>>> import numpy as np
>>> np.set_printoptions(precision=2, suppress=True, linewidth=160)
>>> def rd(a):
...     return np.round(a, 2) + 0
... 
>>> A = np.loadtxt("x.csv", delimiter=",")
>>> A
array([[0., 0., 0., 3.],
       [0., 2., 0., 0.],
       [0., 0., 1., 0.],
       [2., 0., 0., 0.]])
>>> print(np.flatnonzero(np.linalg.matrix_power((A != 0) + (A.T != 0) + np.eye(4), 4)[1]))
[1]
>>> rd(np.linalg.det(A))
np.float64(-12.0)
>>> rng = np.random.default_rng(1)
>>> lab = rng.permutation(4)
>>> B = A[:, lab] * rng.choice([-1, 1], 4)
>>> B
array([[-0., -0.,  0.,  3.],
       [-0., -2.,  0.,  0.],
       [-0., -0.,  1.,  0.],
       [-2., -0.,  0.,  0.]])
>>> left, _, vt = np.linalg.svd(A.T @ B)
>>> lab
array([0, 1, 2, 3])
>>> rd(np.linalg.lstsq(A, B)[0])
array([[-1.,  0.,  0.,  0.],
       [ 0., -1.,  0.,  0.],
       [ 0.,  0.,  1.,  0.],
       [ 0.,  0.,  0.,  1.]])
>>> (B - B.T) / 2
array([[ 0. ,  0. ,  0. ,  2.5],
       [ 0. ,  0. ,  0. ,  0. ],
       [-0. , -0. ,  0. ,  0. ],
       [-2.5, -0. ,  0. ,  0. ]])
>>> print(np.trace(B))
-1.0
>>> print((B + B.T) / 2)
[[-0.  -0.   0.   0.5]
 [-0.  -2.   0.   0. ]
 [ 0.   0.   1.   0. ]
 [ 0.5  0.   0.   0. ]]
>>> rd(np.linalg.det(B))
np.float64(-12.0)
>>> rd(np.sort(np.abs(np.linalg.eigvals(B))))
array([1.  , 2.  , 2.45, 2.45])
>>> Q, vecs = np.linalg.qr(A[:, :3])[0], np.linalg.qr(A[:, 3:])[0]
>>> sig = np.linalg.svd(Q.T @ vecs, compute_uv=False)
>>> sig
array([0.])
>>> np.degrees(np.arccos(sig.clip(0, 1)))
array([90.])
>>> (sig > 0.9).sum()
np.int64(0)
>>> W0 = np.load("case16.npy")
>>> W0
array([[-23.63,  -1.38, -11.58, -13.79],
       [ -3.28,   0.61,  -1.68,  -3.92],
       [-36.39,  -3.1 , -18.19, -13.08],
       [ 25.08,   3.81,  12.25,   6.69],
       [-12.74,  -2.21,  -6.5 ,  -6.46],
       [ -8.08,   0.09,  -4.14, -11.74],
       [  7.46,   1.22,   3.85,  -3.31],
       [ -4.58,  -2.35,  -2.26,   5.  ],
       [ -8.94,  -0.66,  -4.45,  -3.01],
       [  3.26,  -0.14,   1.64,  -3.33],
       [  4.59,   1.35,   2.33,  -0.72],
       [  7.48,  -0.79,   3.61,   0.91],
       [ 15.11,   2.74,   7.67,  12.26],
       [ -1.3 ,  -0.3 ,  -0.57,  -9.05],
       [-20.45,  -2.32, -10.17, -10.85],
       [ 15.62,   0.87,   8.02,   4.34],
       [ 10.79,   2.08,   4.93,   0.9 ],
       [  5.08,   0.75,   2.35,   3.88],
       [-30.74,  -1.42, -15.17, -12.82],
       [  4.09,   1.26,   2.04,   4.1 ],
       [-29.36,  -3.07, -14.45,  -8.28],
       [-11.25,  -0.61,  -5.64,  -2.16],
       [-20.53,  -2.91, -10.04,  -6.98],
       [  7.01,   1.53,   3.41,   2.24],
       [-42.54,  -4.16, -21.53,  -6.29],
       [  0.29,   0.09,   0.15,  -0.46],
       [  1.95,   0.69,   0.9 ,   2.22],
       [ -8.91,   0.6 ,  -4.68,  -8.28],
       [ 22.09,   3.79,  10.9 ,   8.51],
       [ -1.9 ,   0.18,  -0.76,   0.39],
       [  7.23,  -0.51,   3.49,   0.23],
       [  9.1 ,  -0.57,   4.64,   3.06],
       [-13.19,  -2.02,  -6.69,   0.03],
       [ -7.24,  -1.11,  -3.63,  -4.8 ],
       [-27.12,  -1.75, -13.74, -16.  ],
       [ -6.44,  -0.66,  -2.79,  -2.64],
       [ -6.44,   0.67,  -3.17,  -0.66],
       [ -8.32,  -1.45,  -4.43,  -2.91],
       [ -2.35,   0.03,  -1.09,  -1.98]])
>>> P = W0 @ np.linalg.solve(W0.T @ W0, W0.T)
>>> rd(np.linalg.eigvalsh(P))
array([0., 0., 0., 0., 0., 0., 0., 0., 0., 0., 0., 0., 0., 0., 0., 0., 0., 0., 0., 0., 0., 0., 0., 0., 0., 0., 0., 0., 0., 0., 0., 0., 0., 0., 0., 1., 1., 1.,
       1.])
>>> rd(np.trace(P))
np.float64(4.0)
>>> np.allclose(P @ P, P)
True
